% python3 -q
>>> import numpy as np
>>> from numpy import linalg as LA
>>> np.set_printoptions(precision=3, suppress=True, linewidth=160)
>>> def tidy(a):
...     return np.round(a, 3) + 0
... 
>>> A = np.load("dump.npy")
>>> tidy(A)
array([[-2.748, -2.991, -9.138],
       [-1.612, -3.412, -9.261],
       [ 6.747, -4.634, -5.745],
       [ 8.881, -3.912, -2.413],
       [ 3.856,  2.519,  8.876],
       [ 0.778, -4.113, -9.082],
       [ 6.183, -4.69 , -6.307],
       [-2.803,  4.512,  8.473],
       [ 7.65 , -4.461, -4.645],
       [-4.491, -2.219, -8.655],
       [ 8.076, -4.327, -4.006],
       [ 9.307, -1.634,  3.273],
       [-9.575,  2.766, -0.815],
       [ 5.723,  1.561,  8.05 ],
       [ 2.04 ,  3.26 ,  9.231],
       [-6.104,  4.695,  6.38 ],
       [ 7.849,  0.082,  6.196],
       [ 8.169, -0.205,  5.765],
       [ 2.347,  3.146,  9.197],
       [-7.523,  4.493,  4.819],
       [-9.58 ,  2.691, -0.994],
       [-5.249, -1.827, -8.313],
       [-4.264,  4.676,  7.743],
       [-9.578,  2.725, -0.913]])
>>> G = np.cov(A, rowvar=False)
>>> tidy(np.corrcoef(A[:, 2], A[:, 0])[0, 1])
np.float64(0.081)
>>> tidy(A.std(axis=0))
array([6.468, 3.427, 6.78 ])
>>> tidy(LA.eigvalsh(G)[::-1])
array([56.609, 47.269,  0.   ])
>>> np.argsort(-A.std(axis=0).round(6), kind="stable")
array([2, 0, 1])
>>> tidy(LA.norm(A) ** 2 / LA.norm(A, 2) ** 2)
np.float64(1.842)
>>> tidy(LA.norm(A[3] - A[4]))
np.float64(13.931)
>>> tidy(LA.norm(A[3], 1)), tidy(LA.norm(A[3], np.inf))
(np.float64(15.206), np.float64(8.881))
>>> tidy(LA.norm(A, "nuc"))
np.float64(69.218)
>>> LA.matrix_rank(A, rtol=0.1)
np.int64(2)
>>> [round(float(x), 3) for x in LA.svd(A, compute_uv=False)[:3]]
[36.093, 33.126, 0.0]
>>> U, sig, Vt = LA.svd(A)
>>> np.argmax(sig[:-1] / (sig[1:] + 1e-6)) + 1
np.int64(2)
>>> M2 = U[:, :2] @ np.diag(sig[:2]) @ Vt[:2]
>>> tidy(np.abs(A - M2).max())
np.float64(0.0)
>>> tidy(M2)
array([[-2.748, -2.991, -9.138],
       [-1.612, -3.412, -9.261],
       [ 6.747, -4.634, -5.745],
       [ 8.881, -3.912, -2.413],
       [ 3.856,  2.519,  8.876],
       [ 0.778, -4.113, -9.082],
       [ 6.183, -4.69 , -6.307],
       [-2.803,  4.512,  8.473],
       [ 7.65 , -4.461, -4.645],
       [-4.491, -2.219, -8.655],
       [ 8.076, -4.327, -4.006],
       [ 9.307, -1.634,  3.273],
       [-9.575,  2.766, -0.815],
       [ 5.723,  1.561,  8.05 ],
       [ 2.04 ,  3.26 ,  9.231],
       [-6.104,  4.695,  6.38 ],
       [ 7.849,  0.082,  6.196],
       [ 8.169, -0.205,  5.765],
       [ 2.347,  3.146,  9.197],
       [-7.523,  4.493,  4.819],
       [-9.58 ,  2.691, -0.994],
       [-5.249, -1.827, -8.313],
       [-4.264,  4.676,  7.743],
       [-9.578,  2.725, -0.913]])
>>> LA.matrix_rank(M2)
np.int64(2)
>>> rk = LA.matrix_rank(A)
>>> rk
np.int64(2)
>>> null = LA.svd(A)[2][rk:].T
>>> [int(LA.matrix_rank(np.delete(A, i, axis=0))) for i in range(24)]
[2, 2, 2, 2, 2, 2, 2, 2, 2, 2, 2, 2, 2, 2, 2, 2, 2, 2, 2, 2, 2, 2, 2, 2]
>>> [int(LA.matrix_rank(A[:, :j + 1])) for j in range(3)]
[1, 2, 2]
>>> null.shape
(3, 1)
>>> M = np.loadtxt("x.csv", delimiter=",")
>>> M
array([[-2.892,  3.108,  2.108],
       [-3.119,  2.881,  1.881],
       [-3.662,  2.338,  1.338],
       [-3.109,  2.891,  1.891],
       [-3.208,  2.792,  1.792],
       [-2.637,  3.363,  2.363],
       [-2.528,  3.472,  2.472],
       [-3.665,  2.335,  1.335],
       [-3.295,  2.705,  1.705],
       [-1.515,  4.485,  3.485],
       [-4.481,  1.519,  0.519],
       [-1.361,  4.639,  3.639],
       [-2.382,  3.618,  2.618],
       [-4.059,  1.941,  0.941],
       [-2.931,  3.069,  2.069],
       [-0.176,  5.824,  4.824],
       [-3.636,  2.364,  1.364],
       [-2.613,  3.387,  2.387],
       [-1.578,  4.422,  3.422],
       [-2.602,  3.398,  2.398],
       [-2.306,  3.694,  2.694],
       [-2.611,  3.389,  2.389],
       [-3.262,  2.738,  1.738],
       [-5.017,  0.983, -0.017]])
>>> d = LA.norm(M[:, None] - M[None], axis=-1)
>>> np.flatnonzero(d[7] < d.mean() / 2)
array([ 1,  2,  4,  7,  8, 13, 16, 22])
>>> np.unravel_index(d.round(6).argmax(), d.shape)
(np.int64(15), np.int64(23))
>>> d.shape
(24, 24)
>>> d[7].round(6).argsort(kind="stable")[:4]
array([ 7,  2, 16,  8])
>>> LA.matrix_rank(d ** 2)
np.int64(3)
>>> LA.lstsq(M[:-1].T, M[-1])[2]
np.int32(2)
>>> np.abs(np.diag(LA.qr(M)[1])) > 1e-9
array([ True,  True, False])
>>> cent = M[[13, 0]].astype(float)
>>> for _ in range(7):
...     labels = LA.norm(M[:, None] - cent, axis=-1).argmin(axis=1)
...     cent = np.array([M[labels == j].mean(axis=0) for j in range(2)])
... 
>>> labels
array([0, 0, 0, 0, 0, 1, 1, 0, 0, 1, 0, 1, 1, 0, 0, 1, 0, 1, 1, 1, 1, 1, 0, 0])
>>> np.bincount(labels)
array([13, 11])
>>> mat = np.loadtxt("mat.csv", delimiter=",")
>>> mat
array([[-0.271, -0.455, -0.702],
       [ 0.767,  1.42 ,  2.126],
       [ 0.618,  1.289,  1.876],
       [ 1.798,  3.685,  5.456],
       [ 0.069,  0.205,  0.262],
       [ 0.432,  0.701,  1.052],
       [ 0.228,  0.311,  0.594],
       [ 0.982,  1.984,  3.026],
       [ 1.352,  2.79 ,  4.093],
       [ 1.542,  3.149,  4.73 ],
       [ 0.263,  0.7  ,  1.032],
       [-1.419, -3.087, -4.563],
       [-1.051, -1.863, -2.896],
       [ 0.942,  1.907,  2.949],
       [ 0.138,  0.509,  0.59 ],
       [-0.376, -0.835, -1.165],
       [ 0.766,  1.672,  2.463],
       [-1.015, -2.032, -3.073],
       [-0.485, -1.079, -1.749],
       [ 0.239,  0.352,  0.518],
       [ 0.502,  1.132,  1.664],
       [-0.642, -1.197, -1.872],
       [-0.376, -0.633, -1.078],
       [ 0.38 ,  0.799,  1.126],
       [ 1.493,  3.038,  4.6  ],
       [ 0.796,  1.585,  2.538],
       [ 1.376,  2.759,  4.133],
       [ 0.387,  0.746,  1.145],
       [ 0.82 ,  1.576,  2.365]])
>>> Ac = mat - mat.mean(axis=0)
>>> U, sig, Vt = LA.svd(Ac, full_matrices=False)
>>> tidy((sig ** 2).sum() ** 2 / (sig ** 4).sum())
np.float64(1.001)
>>> (np.sign(U[:, 0]) == np.sign(U[0, 0])).astype(int)
array([1, 0, 0, 0, 1, 1, 1, 0, 0, 0, 1, 1, 1, 0, 1, 1, 0, 1, 1, 1, 0, 1, 1, 0, 0, 0, 0, 0, 0])
>>> tidy(np.abs(Vt[-1]))
array([0.558, 0.596, 0.578])
>>> np.searchsorted(np.cumsum(sig ** 2) / (sig ** 2).sum(), 0.9) + 1
np.int64(1)
>>> LA.matrix_rank(Ac)
np.int64(3)
>>> np.abs(U[:, 0]).argmax()
np.int64(11)
>>> tidy(sig)
array([16.421,  0.277,  0.194])
>>> tidy(Vt[0] * np.sign(Vt[0, np.abs(Vt[0]).argmax()]))
array([0.263, 0.533, 0.804])
>>> x0 = np.array([9, 2, 2])
>>> y = mat @ x0
>>> tidy(LA.solve(mat.T @ mat, mat.T @ y))
array([9., 2., 2.])
>>> rng = np.random.default_rng(862163)
>>> y = y + 0.3 * rng.normal(size=29)
>>> tidy(y)
array([ -5.04 ,  14.446,  12.006,  34.491,   1.572,   7.623,   4.013,  18.646,  25.545,  29.521,   5.655, -27.994, -18.776,  18.162,   3.251,  -7.218,  15.281,
       -19.277,  -9.864,   3.4  ,  10.129, -12.087,  -6.957,   7.266,  28.741,  15.604,  25.767,   7.367,  15.444])
>>> b, *_ = LA.lstsq(mat, y)
>>> tidy(LA.norm(y - mat @ b))
np.float64(1.074)
>>> tidy(b)
array([9.663, 1.045, 2.405])
>>> d = LA.norm(mat[:, None] - mat[None], axis=-1)
>>> LA.matrix_rank(d ** 2)
np.int64(5)
>>> d.shape
(29, 29)
>>> d.mean(axis=1).argmax()
np.int64(11)
>>> cent = mat[[17, 15]].astype(float)
>>> for _ in range(6):
...     labels = LA.norm(mat[:, None] - cent, axis=-1).argmin(axis=1)
...     cent = np.array([mat[labels == j].mean(axis=0) for j in range(2)])
... 
>>> labels
array([0, 1, 1, 1, 1, 1, 1, 1, 1, 1, 1, 0, 0, 1, 1, 0, 1, 0, 0, 1, 1, 0, 0, 1, 1, 1, 1, 1, 1])
>>> tidy(cent[1] - cent[0])
array([1.461, 2.936, 4.439])
>>> tidy(cent)
array([[-0.704, -1.398, -2.137],
       [ 0.757,  1.539,  2.302]])
>>> np.bincount(labels)
array([ 8, 21])
>>> F = np.load("arr.npy")
>>> tidy(F)
array([[ 0.537, -0.663, -1.809],
       [-1.789,  0.526, -0.724],
       [-0.716, -1.812,  0.452]])
>>> q, Rm = LA.qr(F)
>>> tidy(q)
array([[-0.268,  0.332,  0.904],
       [ 0.894, -0.263,  0.362],
       [ 0.358,  0.906, -0.226]])
>>> q.shape, Rm.shape
((3, 3), (3, 3))
>>> tidy(Rm)
array([[-2.,  0.,  0.],
       [ 0., -2.,  0.],
       [ 0.,  0., -2.]])
>>> arr = np.cumsum(np.array([[2, 1, 0, 3, 0],
...     [2, 4, 1, 5, 5],
...     [5, 4, 4, 4, 4],
...     [5, 1, 3, 4, 3],
...     [1, 4, 2, 4, 5],
...     [5, 4, 5, 3, 4],
...     [0, 5, 4, 1, 5],
...     [3, 3, 5, 1, 4],
...     [3, 5, 4, 0, 3],
...     [3, 5, 5, 0, 0],
...     [5, 1, 5, 5, 4],
...     [5, 5, 0, 3, 5],
...     [0, 0, 1, 2, 1],
...     [2, 4, 5, 1, 1],
...     [3, 3, 1, 3, 4],
...     [0, 3, 2, 2, 3],
...     [4, 5, 4, 3, 3],
...     [2, 5, 3, 1, 1],
...     [0, 3, 0, 5, 5],
...     [3, 2, 0, 3, 5],
...     [5, 5, 4, 5, 0],
...     [1, 5, 4, 4, 5],
...     [4, 5, 1, 3, 5],
...     [4, 5, 0, 4, 1]]), axis=0)
>>> arr
array([[ 2,  1,  0,  3,  0],
       [ 4,  5,  1,  8,  5],
       [ 9,  9,  5, 12,  9],
       [14, 10,  8, 16, 12],
       [15, 14, 10, 20, 17],
       [20, 18, 15, 23, 21],
       [20, 23, 19, 24, 26],
       [23, 26, 24, 25, 30],
       [26, 31, 28, 25, 33],
       [29, 36, 33, 25, 33],
       [34, 37, 38, 30, 37],
       [39, 42, 38, 33, 42],
       [39, 42, 39, 35, 43],
       [41, 46, 44, 36, 44],
       [44, 49, 45, 39, 48],
       [44, 52, 47, 41, 51],
       [48, 57, 51, 44, 54],
       [50, 62, 54, 45, 55],
       [50, 65, 54, 50, 60],
       [53, 67, 54, 53, 65],
       [58, 72, 58, 58, 65],
       [59, 77, 62, 62, 70],
       [63, 82, 63, 65, 75],
       [67, 87, 63, 69, 76]])
>>> M2 = arr[0, 0] * arr[1:] - np.outer(arr[1:, 0], arr[0])
>>> M2
array([[  0,   6,   2,   4,  10],
       [  0,   9,  10,  -3,  18],
       [  0,   6,  16, -10,  24],
       [  0,  13,  20,  -5,  34],
       [  0,  16,  30, -14,  42],
       [  0,  26,  38, -12,  52],
       [  0,  29,  48, -19,  60],
       [  0,  36,  56, -28,  66],
       [  0,  43,  66, -37,  66],
       [  0,  40,  76, -42,  74],
       [  0,  45,  76, -51,  84],
       [  0,  45,  78, -47,  86],
       [  0,  51,  88, -51,  88],
       [  0,  54,  90, -54,  96],
       [  0,  60,  94, -50, 102],
       [  0,  66, 102, -56, 108],
       [  0,  74, 108, -60, 110],
       [  0,  80, 108, -50, 120],
       [  0,  81, 108, -53, 130],
       [  0,  86, 116, -58, 130],
       [  0,  95, 124, -53, 140],
       [  0, 101, 126, -59, 150],
       [  0, 107, 126, -63, 152]])
>>> LA.matrix_rank(M2), LA.matrix_rank(arr)
(np.int64(4), np.int64(5))
>>> np.flatnonzero(~M2.round(6).any(axis=1))
array([], dtype=int64)
>>> d = LA.norm(arr[:, None] - arr[None], axis=-1)
>>> (d + 1e9 * np.eye(24)).round(6).argmin(axis=1)
array([ 1,  0,  3,  2,  3,  6,  7,  8,  7,  8, 11, 12, 11, 14, 15, 14, 17, 16, 19, 18, 21, 22, 23, 22])
>>> np.unravel_index(d.round(6).argmax(), d.shape)
(np.int64(0), np.int64(23))
>>> def softmax(z):
...     e = np.exp(z - z.max(axis=-1, keepdims=True))
...     return e / e.sum(axis=-1, keepdims=True)
... 
>>> tidy(softmax(arr).sum(axis=1))
array([1., 1., 1., 1., 1., 1., 1., 1., 1., 1., 1., 1., 1., 1., 1., 1., 1., 1., 1., 1., 1., 1., 1., 1.])
>>> tidy(softmax(arr[18]))
array([0.   , 0.993, 0.   , 0.   , 0.007])
>>> att = arr @ arr.T / np.sqrt(5)
>>> softmax(att).round(6).argmax(axis=1)
array([23, 23, 23, 23, 23, 23, 23, 23, 23, 23, 23, 23, 23, 23, 23, 23, 23, 23, 23, 23, 23, 23, 23, 23])
>>> softmax(att)[18] @ arr
array([67., 87., 63., 69., 76.])
